$ python -q
>>> import numpy as np
>>> import numpy.linalg as la
>>> np.set_printoptions(precision=2, suppress=True, linewidth=120)
>>> X = np.load("arr.npy")
>>> X
array([[ 0. ,  0.7,  1.9, -0.4, -1.8,  0.8,  0.4,  0.2,  0.6, -1.1],
       [-0.5, -1.1,  0.2,  0. , -0.3, -2.4,  0. ,  1. , -0.3,  0.5],
       [ 1.5,  1.5,  0.2, -1.7,  0.2, -1.2, -0.5,  0.1,  1.3,  1. ],
       [-1.7, -1.9, -1. ,  0.1, -1.7, -1.9, -0.1,  0.9,  1.1, -1. ],
       [-1.2, -0.5,  1. ,  1. , -1.6,  0.6,  0.4, -0.4, -0.3, -0.1]])
>>> rng = np.random.default_rng(995612)
>>> out = X + rng.integers(-2, 3, (5, 4)) @ rng.integers(-2, 3, (4, 10))
>>> out
array([[-2. ,  3.7, -0.1,  0.6, -2.8, -1.2,  2.4, -0.8,  2.6, -4.1],
       [ 3.5, -4.1, -1.8, -3. , -1.3,  1.6,  0. ,  1. ,  1.7,  0.5],
       [ 0.5, -0.5,  3.2, -0.7, -1.8, -3.2, -4.5,  0.1, -0.7,  1. ],
       [ 6.3, -5.9, -3. , -7.9,  0.3,  8.1, -2.1,  5.9,  1.1,  6. ],
       [ 0.8, -0.5,  3. , -1. ,  4.4,  4.6,  0.4,  3.6, -4.3,  7.9]])
>>> out - X
array([[-2.,  3., -2.,  1., -1., -2.,  2., -1.,  2., -3.],
       [ 4., -3., -2., -3., -1.,  4.,  0.,  0.,  2.,  0.],
       [-1., -2.,  3.,  1., -2., -2., -4.,  0., -2.,  0.],
       [ 8., -4., -2., -8.,  2., 10., -2.,  5.,  0.,  7.],
       [ 2.,  0.,  2., -2.,  6.,  4.,  0.,  4., -4.,  8.]])
>>> np.round(la.svd(out - X, compute_uv=False), 2) + 0
array([21.82, 10.14,  7.04,  2.1 ,  0.  ])
>>> W0 = np.maximum(np.array([[2, 1],
...     [3, 2],
...     [3, 0],
...     [1, 3],
...     [3, 2],
...     [1, 1],
...     [0, 1],
...     [1, 1],
...     [0, 2],
...     [2, 3]]) @ np.array([[-2, -7, -8], [6, -1, -5]]) + np.array([0, 0, 0]), 0)
>>> W0
array([[ 2,  0,  0],
       [ 6,  0,  0],
       [ 0,  0,  0],
       [16,  0,  0],
       [ 6,  0,  0],
       [ 4,  0,  0],
       [ 6,  0,  0],
       [ 4,  0,  0],
       [12,  0,  0],
       [14,  0,  0]])
>>> # column 2 repeats column 1
>>> np.abs(np.diag(la.qr(W0)[1])) > 1e-9
array([ True, False, False])
>>> np.unique(W0.round(6), axis=0).shape
(7, 3)
>>> rank = la.matrix_rank(W0)
>>> rank
np.int64(1)
>>> null = la.svd(W0)[2][rank:].T
>>> [int(la.matrix_rank(W0[:i])) for i in range(1, len(W0) + 1)]
[1, 1, 1, 1, 1, 1, 1, 1, 1, 1]
>>> null.shape
(3, 2)
>>> W0 @ null
array([[0., 0.],
       [0., 0.],
       [0., 0.],
       [0., 0.],
       [0., 0.],
       [0., 0.],
       [0., 0.],
       [0., 0.],
       [0., 0.],
       [0., 0.]])
>>> null @ null.T
array([[0., 0., 0.],
       [0., 1., 0.],
       [0., 0., 1.]])
>>> la.matrix_rank(W0.T @ W0), la.matrix_rank(W0 @ W0.T)
(np.int64(1), np.int64(1))
>>> left, sigma, Vh = la.svd(W0)
>>> sigma
array([27.2,  0. ,  0. ])
>>> out = left[:, :1] @ np.diag(sigma[:1]) @ Vh[:1]
>>> round(la.norm(W0 - out) / la.norm(W0), 2)
np.float64(0.0)
>>> la.matrix_rank(out)
np.int64(1)
>>> C2 = W0.T @ W0
>>> la.svd(W0, compute_uv=False) ** 2
array([740.,   0.,   0.])
>>> mat = np.loadtxt("sample12.csv", delimiter=",")
>>> mat
array([[ -3.,  -5.,   4.,   1.,   2.,   4.,  -2.,   2.,   3.,   4.,   4.,  -6.],
       [  5.,  -3.,   4.,   5.,   4.,   5.,   0.,  -5.,  -4.,   3.,   2.,   0.],
       [  1.,   1.,  -4.,  -2.,   5.,   0.,   0.,  -3.,   4.,  -3.,  -1.,   0.],
       [ -1.,   0.,  -5.,   3.,  -5.,  -1.,   5.,  -2.,   2.,   2.,  -4.,  15.],
       [ -4.,  -1.,   0.,  -2.,   4.,  -4.,   4.,  -2.,   1.,   4.,  -1.,  12.],
       [ -3.,   5.,   1.,   3.,  -4.,  -4.,  -3.,   1.,  -5.,   0.,   5.,  -9.],
       [ -5.,  -4.,   1.,  -2.,   1.,   5.,   1.,   2.,  -3.,  -1.,   3.,   3.],
       [  1.,   2.,  -1.,   0.,   1.,   5.,  -3.,   2.,   2.,  -5.,  -1.,  -9.],
       [ -3.,  -4.,   0.,   5.,   0.,   3.,  -1.,   3.,   5.,  -1.,   3.,  -3.],
       [  4.,   5.,  -5.,   3.,  -4.,   4.,  -5.,   0.,  -1.,   0.,   3., -15.],
       [  4.,  -1.,   2.,  -4.,   5.,   0.,   2.,  -4.,  -1.,   3.,  -2.,   6.],
       [  5.,   3.,  -4.,   5.,  -4.,  -1.,  -4.,  -4.,  -1.,   0.,   2., -12.]])
>>> rank = la.matrix_rank(mat)
>>> rank
np.int64(11)
>>> null = la.svd(mat)[2][rank:].T
>>> la.matrix_rank(mat.T @ mat), la.matrix_rank(mat @ mat.T)
(np.int64(11), np.int64(11))
>>> np.round(mat @ null, 2) + 0
array([[0.],
       [0.],
       [0.],
       [0.],
       [0.],
       [0.],
       [0.],
       [0.],
       [0.],
       [0.],
       [0.],
       [0.]])
>>> np.round(null @ null.T, 2) + 0
array([[ 0. ,  0. ,  0. ,  0. ,  0. ,  0. ,  0. ,  0. ,  0. ,  0. ,  0. ,  0. ],
       [ 0. ,  0. ,  0. ,  0. ,  0. ,  0. ,  0. ,  0. ,  0. ,  0. ,  0. ,  0. ],
       [ 0. ,  0. ,  0. ,  0. ,  0. ,  0. ,  0. ,  0. ,  0. ,  0. ,  0. ,  0. ],
       [ 0. ,  0. ,  0. ,  0. ,  0. ,  0. ,  0. ,  0. ,  0. ,  0. ,  0. ,  0. ],
       [ 0. ,  0. ,  0. ,  0. ,  0. ,  0. ,  0. ,  0. ,  0. ,  0. ,  0. ,  0. ],
       [ 0. ,  0. ,  0. ,  0. ,  0. ,  0. ,  0. ,  0. ,  0. ,  0. ,  0. ,  0. ],
       [ 0. ,  0. ,  0. ,  0. ,  0. ,  0. ,  0.9,  0. ,  0. ,  0. ,  0. , -0.3],
       [ 0. ,  0. ,  0. ,  0. ,  0. ,  0. ,  0. ,  0. ,  0. ,  0. ,  0. ,  0. ],
       [ 0. ,  0. ,  0. ,  0. ,  0. ,  0. ,  0. ,  0. ,  0. ,  0. ,  0. ,  0. ],
       [ 0. ,  0. ,  0. ,  0. ,  0. ,  0. ,  0. ,  0. ,  0. ,  0. ,  0. ,  0. ],
       [ 0. ,  0. ,  0. ,  0. ,  0. ,  0. ,  0. ,  0. ,  0. ,  0. ,  0. ,  0. ],
       [ 0. ,  0. ,  0. ,  0. ,  0. ,  0. , -0.3,  0. ,  0. ,  0. ,  0. ,  0.1]])
>>> np.allclose(mat[:-1].T @ la.lstsq(mat[:-1].T, mat[-1])[0], mat[-1])
True
>>> np.round(np.trace(la.pinv(mat) @ mat), 2)
np.float64(11.0)
>>> np.round(mat @ la.pinv(mat) @ mat, 2) + 0
array([[ -3.,  -5.,   4.,   1.,   2.,   4.,  -2.,   2.,   3.,   4.,   4.,  -6.],
       [  5.,  -3.,   4.,   5.,   4.,   5.,   0.,  -5.,  -4.,   3.,   2.,   0.],
       [  1.,   1.,  -4.,  -2.,   5.,   0.,   0.,  -3.,   4.,  -3.,  -1.,   0.],
       [ -1.,   0.,  -5.,   3.,  -5.,  -1.,   5.,  -2.,   2.,   2.,  -4.,  15.],
       [ -4.,  -1.,   0.,  -2.,   4.,  -4.,   4.,  -2.,   1.,   4.,  -1.,  12.],
       [ -3.,   5.,   1.,   3.,  -4.,  -4.,  -3.,   1.,  -5.,   0.,   5.,  -9.],
       [ -5.,  -4.,   1.,  -2.,   1.,   5.,   1.,   2.,  -3.,  -1.,   3.,   3.],
       [  1.,   2.,  -1.,   0.,   1.,   5.,  -3.,   2.,   2.,  -5.,  -1.,  -9.],
       [ -3.,  -4.,   0.,   5.,   0.,   3.,  -1.,   3.,   5.,  -1.,   3.,  -3.],
       [  4.,   5.,  -5.,   3.,  -4.,   4.,  -5.,   0.,  -1.,   0.,   3., -15.],
       [  4.,  -1.,   2.,  -4.,   5.,   0.,   2.,  -4.,  -1.,   3.,  -2.,   6.],
       [  5.,   3.,  -4.,   5.,  -4.,  -1.,  -4.,  -4.,  -1.,   0.,   2., -12.]])
>>> la.lstsq(mat[:-1].T, mat[-1])[2]
np.int32(11)
